$ python -q
>>> import numpy as np
>>> from numpy import linalg as LA
>>> np.set_printoptions(precision=3, suppress=True, linewidth=140, legacy="1.25")
>>> rd = lambda a: np.round(a, 3) + 0
>>> data = np.load("case10.npy")
>>> print(data)
[[-1.989 -0.209]
 [-0.209  1.989]]
>>> print(rd(data[:, 1] @ data[:, 0]))
0.0
>>> print(rd(LA.pinv(data)))
[[-0.497 -0.052]
 [-0.052  0.497]]
>>> print(rd(LA.svd(data, compute_uv=False)))
[2. 2.]
>>> Y = np.array([[0, -2], [2, 3]])
>>> print(np.einsum("ij->j", data))
[-2.198  1.78 ]
>>> print(rd(np.einsum("ik,kj->ij", data, Y)))
[[-0.418  3.351]
 [ 3.978  6.385]]
>>> ev, V = LA.eigh(data)
>>> x0 = np.array([-3, -1])
>>> print(np.abs(data).sum(axis=1).max(), rd(np.abs(ev).max()))
2.198 2.0
>>> print(rd(V * np.maximum(ev, 0) @ V.T))
[[ 0.005 -0.105]
 [-0.105  1.994]]
>>> print(rd(x0 @ data @ x0 / (x0 @ x0)), rd(ev[0]), rd(ev[-1]))
-1.717 -2.0 2.0
>>> feats = np.loadtxt("m.csv", delimiter=",")
>>> print(feats)
[[ 5.341 -0.614 -0.579 -0.596]
 [ 2.311 -1.101 -0.015 -0.226]
 [-2.657 -1.288  0.902  0.264]
 [-1.122 -0.356 -3.967  0.526]
 [ 0.246 -0.815 -1.594 -1.631]
 [ 2.836  0.155  0.462 -0.648]
 [-1.36  -0.996 -2.027 -1.036]
 [-2.54   2.411 -0.346 -0.864]
 [-4.094 -1.009 -0.466 -1.413]
 [ 2.656 -0.04   1.071 -0.573]
 [-1.429 -1.646 -1.123 -1.195]]
>>> z = feats[:, 0] > np.median(feats[:, 0])
>>> u = feats[z].mean(axis=0) - feats[~z].mean(axis=0)
>>> print(np.argsort(-np.abs(u).round(6), kind="stable"))
[0 2 3 1]
>>> hat = feats @ LA.solve(feats.T @ feats, feats.T)
>>> print(rd(np.diag(hat)))
[0.431 0.146 0.347 0.766 0.32  0.172 0.225 0.716 0.424 0.177 0.276]
>>> print(rd(hat @ feats[:, 3]))
[-0.596 -0.226  0.264  0.526 -1.631 -0.648 -1.036 -0.864 -1.413 -0.573 -1.195]
>>> cen = feats - feats.mean(axis=0)
>>> U, sv, vt = LA.svd(cen, full_matrices=False)
>>> print(rd(sv ** 2 / (sv ** 2).sum()))
[0.705 0.164 0.096 0.035]
>>> print(rd((sv ** 2).sum() ** 2 / (sv ** 4).sum()))
1.872
>>> print(rd(vt[0] * np.sign(vt[0, np.abs(vt[0]).argmax()])))
[0.988 0.003 0.152 0.029]
>>> print(rd(np.abs(vt[-1])))
[0.038 0.029 0.06  0.997]
>>> print(np.abs(vt[0]).argmax())
0
>>> print(LA.matrix_rank(cen))
4
>>> print(rd(cen.mean(axis=0)))
[0. 0. 0. 0.]
>>> C = feats[[3, 5]].astype(float)
>>> for _ in range(4):
...     z = LA.norm(feats[:, None] - C, axis=-1).argmin(axis=1)
...     C = np.array([feats[z == j].mean(axis=0) for j in range(2)])
... 
>>> print(z)
[1 1 0 0 0 1 0 0 0 1 0]
>>> print(rd(C))
[[-1.851 -0.528 -1.232 -0.764]
 [ 3.286 -0.4    0.235 -0.511]]
>>> print(np.abs(C[1] - C[0]).argmax())
0
>>> rng = np.random.default_rng(97325)
>>> M = (rng.random((4, 4)) < 0.3) + np.eye(4)
>>> M /= M.sum(axis=1, keepdims=True)
>>> print(rd(M))
[[0.333 0.333 0.    0.333]
 [0.    1.    0.    0.   ]
 [0.25  0.25  0.25  0.25 ]
 [0.    0.5   0.    0.5  ]]
>>> Q, Rm = LA.qr(M)
>>> print(rd(Rm))
[[-0.417 -0.417 -0.15  -0.417]
 [ 0.    -1.118  0.    -0.224]
 [ 0.     0.    -0.2    0.   ]
 [ 0.     0.     0.     0.447]]
>>> print(np.allclose(Rm.T @ Rm, M.T @ M))
True
>>> A = np.loadtxt("layer7.csv", delimiter=",")
>>> print(A)
[[3. 2. 4.]
 [2. 3. 2.]
 [4. 2. 3.]]
>>> ev, V = LA.eig(A)
>>> print(rd(A @ V[:, 0] - ev[0] * V[:, 0]))
[0. 0. 0.]
>>> print(rd(np.sort(LA.eigvals(A @ A))))
[ 1.     2.359 71.641]
>>> print(rd(np.sort(LA.eigvals(A.T))))
[-1.     1.536  8.464]
>>> print(rd(ev))
[ 8.464 -1.     1.536]
>>> def softmax(z):
...     e = np.exp(z - z.max(axis=-1, keepdims=True))
...     return e / e.sum(axis=-1, keepdims=True)
... 
>>> print(rd(softmax(10 * A[2])))
[1. 0. 0.]
>>> print(rd(softmax(A[2])))
[0.665 0.09  0.245]
>>> print(rd(softmax(A).sum(axis=1)))
[1. 1. 1.]
>>> S = A @ A.T / np.sqrt(3)
>>> print(softmax(S).round(6).argmax(axis=1))
[0 0 2]
>>> print(rd(softmax(S + np.triu(np.full(S.shape, -np.inf), 1))))
[[1.    0.    0.   ]
 [0.85  0.15  0.   ]
 [0.358 0.004 0.638]]
>>> print(rd(softmax(S)))
[[0.638 0.004 0.358]
 [0.459 0.081 0.459]
 [0.358 0.004 0.638]]
>>> u = np.array([3, 3, 0, 0, 2]) + 0.5
>>> J = np.eye(5) - 2 * np.outer(u, u) / (u @ u)
>>> print(rd(J))
[[ 0.216 -0.784 -0.112 -0.112 -0.56 ]
 [-0.784  0.216 -0.112 -0.112 -0.56 ]
 [-0.112 -0.112  0.984 -0.016 -0.08 ]
 [-0.112 -0.112 -0.016  0.984 -0.08 ]
 [-0.56  -0.56  -0.08  -0.08   0.6  ]]
>>> print(rd(LA.norm(J, axis=1)))
[1. 1. 1. 1. 1.]
>>> print(rd(J[0] @ J[2]))
0.0
>>> print(rd(LA.norm(J, 1)), rd(LA.norm(J, np.inf)))
1.88 1.88
>>> print(rd(LA.norm(J, 2)))
1.0
>>> print(rd(LA.norm(J, axis=0)))
[1. 1. 1. 1. 1.]
